% ipython --no-banner

In [1]: import numpy as np

In [2]: np.set_printoptions(suppress=True, linewidth=100)

In [3]: J = np.load("out6.npy")

In [4]: J
Out[4]: 
array([[ 0.991, -0.207,  0.984,  0.982, -0.986, -0.07 ,  0.31 ,  0.845, -0.956, -0.706, -0.578],
       [-0.998, -0.207, -0.986, -0.997,  0.99 ,  0.558, -0.345, -0.958,  0.984,  0.653,  0.716],
       [-0.987, -0.446, -0.894, -0.987,  0.933,  0.686, -0.235, -0.933,  0.947,  0.345,  0.617],
       [ 0.997, -0.914,  1.   ,  0.978, -1.   ,  0.885,  0.462,  0.462, -0.978, -0.96 , -0.537],
       [ 0.92 ,  0.923, -0.578,  0.977,  0.168, -0.966,  0.04 ,  0.969, -0.834,  0.578, -0.578],
       [-0.995,  0.994, -1.   , -0.859,  1.   , -0.995, -0.523,  0.629,  0.96 ,  0.992,  0.291],
       [-0.997, -0.168, -0.982, -0.995,  0.987,  0.508, -0.327, -0.945,  0.978,  0.635,  0.686],
       [ 0.92 , -0.894,  0.995,  0.635, -0.991,  0.9  ,  0.291, -0.291, -0.782, -0.887, -0.178],
       [-0.966,  0.558, -0.983, -0.912,  0.98 , -0.454, -0.273, -0.508,  0.885,  0.753,  0.397],
       [ 0.793, -0.226,  0.814,  0.701, -0.811,  0.139,  0.139,  0.363, -0.635, -0.422, -0.235],
       [-0.273, -0.789,  0.786, -0.647, -0.647,  0.851,  0.06 , -0.753,  0.245, -0.572,  0.235],
       [-0.997, -0.982,  0.235, -0.999,  0.478,  0.996, -0.159, -0.998,  0.984, -0.617,  0.834],
       [-0.999,  0.3  , -0.997, -0.997,  0.998,  0.07 , -0.414, -0.933,  0.989,  0.84 ,  0.716],
       [ 0.997, -0.09 ,  0.992,  0.995, -0.994, -0.273,  0.363,  0.93 , -0.982, -0.749, -0.686],
       [-0.623, -0.617,  0.273, -0.766, -0.06 ,  0.721, -0.02 , -0.735,  0.501, -0.282,  0.291],
       [ 0.989, -0.67 ,  0.996,  0.963, -0.995,  0.558,  0.345,  0.617, -0.947, -0.851, -0.493],
       [ 0.859, -0.188,  0.851,  0.793, -0.854,  0.07 ,  0.159,  0.478, -0.716, -0.446, -0.291],
       [-0.967, -0.851, -0.119, -0.986,  0.493,  0.933, -0.119, -0.967,  0.905, -0.291,  0.617],
       [ 0.999, -0.414,  0.998,  0.997, -0.999,  0.07 ,  0.43 ,  0.925, -0.99 , -0.869, -0.716],
       [ 0.414, -0.978,  0.995, -0.592, -0.986,  0.987,  0.235, -0.909, -0.197, -0.927,  0.235],
       [-0.996,  0.129, -0.99 , -0.992,  0.992,  0.207, -0.345, -0.909,  0.976,  0.735,  0.653],
       [-0.706,  0.892, -0.984, -0.11 ,  0.97 , -0.912, -0.217,  0.578,  0.501,  0.837,  0.   ],
       [-0.994,  0.716, -0.998, -0.976,  0.997, -0.604, -0.38 , -0.664,  0.964,  0.885,  0.537],
       [-0.989, -0.793, -0.664, -0.994,  0.834,  0.912, -0.197, -0.976,  0.956, -0.02 ,  0.686],
       [-0.691,  0.762, -0.954, -0.282,  0.93 , -0.782, -0.178,  0.327,  0.501,  0.721,  0.06 ],
       [-0.862,  0.874, -0.99 , -0.485,  0.983, -0.885, -0.254,  0.363,  0.691,  0.854,  0.119],
       [ 1.   , -0.11 ,  0.999,  1.   , -0.999, -0.397,  0.493,  0.983, -0.998, -0.879, -0.834],
       [-0.731, -0.958,  0.915, -0.944, -0.77 ,  0.98 ,  0.06 , -0.963,  0.635, -0.782,  0.493],
       [-0.879,  0.998, -1.   ,  0.363,  1.   , -0.999, -0.414,  0.958,  0.664,  0.99 , -0.178],
       [ 0.909,  0.523,  0.478,  0.93 , -0.629, -0.686,  0.119,  0.845, -0.8  , -0.02 , -0.446],
       [ 0.845, -0.454,  0.919,  0.711, -0.907,  0.397,  0.178,  0.254, -0.691, -0.585, -0.235],
       [ 0.706, -0.892,  0.984,  0.11 , -0.97 ,  0.912,  0.217, -0.578, -0.501, -0.837,  0.   ],
       [-0.993,  0.04 , -0.981, -0.988,  0.985,  0.273, -0.31 , -0.894,  0.964,  0.664,  0.617],
       [ 0.867, -0.551,  0.947,  0.716, -0.935,  0.508,  0.197,  0.197, -0.716, -0.653, -0.235],
       [-0.948, -0.454, -0.696, -0.954,  0.789,  0.647, -0.159, -0.867,  0.862,  0.159,  0.493],
       [ 0.38 , -0.572,  0.8  ,  0.05 , -0.74 ,  0.604,  0.1  , -0.291, -0.245, -0.501,  0.   ],
       [ 0.99 , -0.47 ,  0.992,  0.974, -0.992,  0.273,  0.327,  0.753, -0.952, -0.789, -0.537],
       [-0.08 ,  0.997, -0.999,  0.898,  0.996, -0.999, -0.273,  0.985, -0.1  ,  0.975, -0.446],
       [-0.824, -0.91 ,  0.716, -0.947, -0.422,  0.955,  0.   , -0.947,  0.716, -0.617,  0.493],
       [ 1.   ,  0.388,  0.996,  1.   , -0.998, -0.753,  0.43 ,  0.989, -0.996, -0.731, -0.834],
       [ 0.67 ,  0.53 , -0.06 ,  0.77 , -0.129, -0.647,  0.04 ,  0.706, -0.537,  0.178, -0.291],
       [-0.994, -0.254, -0.964, -0.992,  0.976,  0.558, -0.291, -0.935,  0.967,  0.544,  0.653],
       [-0.757, -0.786,  0.446, -0.887, -0.159,  0.869, -0.02 , -0.872,  0.635, -0.422,  0.397],
       [-1.   ,  0.02 , -0.999, -0.999,  0.999,  0.454, -0.462, -0.98 ,  0.996,  0.843,  0.814],
       [ 0.653, -0.966,  0.996, -0.264, -0.988,  0.978,  0.254, -0.827, -0.422, -0.92 ,  0.119],
       [-0.999, -0.03 , -0.996, -0.999,  0.997,  0.454, -0.414, -0.969,  0.993,  0.786,  0.77 ],
       [ 0.3  ,  0.565, -0.478,  0.53 ,  0.327, -0.647, -0.02 ,  0.578, -0.245,  0.336, -0.178],
       [-0.996,  0.981, -1.   , -0.932,  1.   , -0.98 , -0.493,  0.217,  0.967,  0.984,  0.397],
       [ 1.   , -0.585,  1.   ,  1.   , -1.   , -0.139,  0.735,  0.998, -1.   , -0.989, -0.958]])

In [5]: C2 = np.cov(J, rowvar=False)

In [6]: np.median(J, axis=0)
Out[6]: array([-0.623, -0.207,  0.235, -0.282, -0.06 ,  0.273, -0.02 , -0.291,  0.501, -0.282,  0.119])

In [7]: np.round(np.polyfit(J[:, 10], J[:, 9], 1), 3)
Out[7]: array([ 0.672, -0.089])

In [8]: np.round(np.linalg.eigvalsh(C2)[::-1], 3) + 0
Out[8]: array([4.169, 1.748, 0.121, 0.07 , 0.022, 0.01 , 0.008, 0.002, 0.001, 0.001, 0.   ])
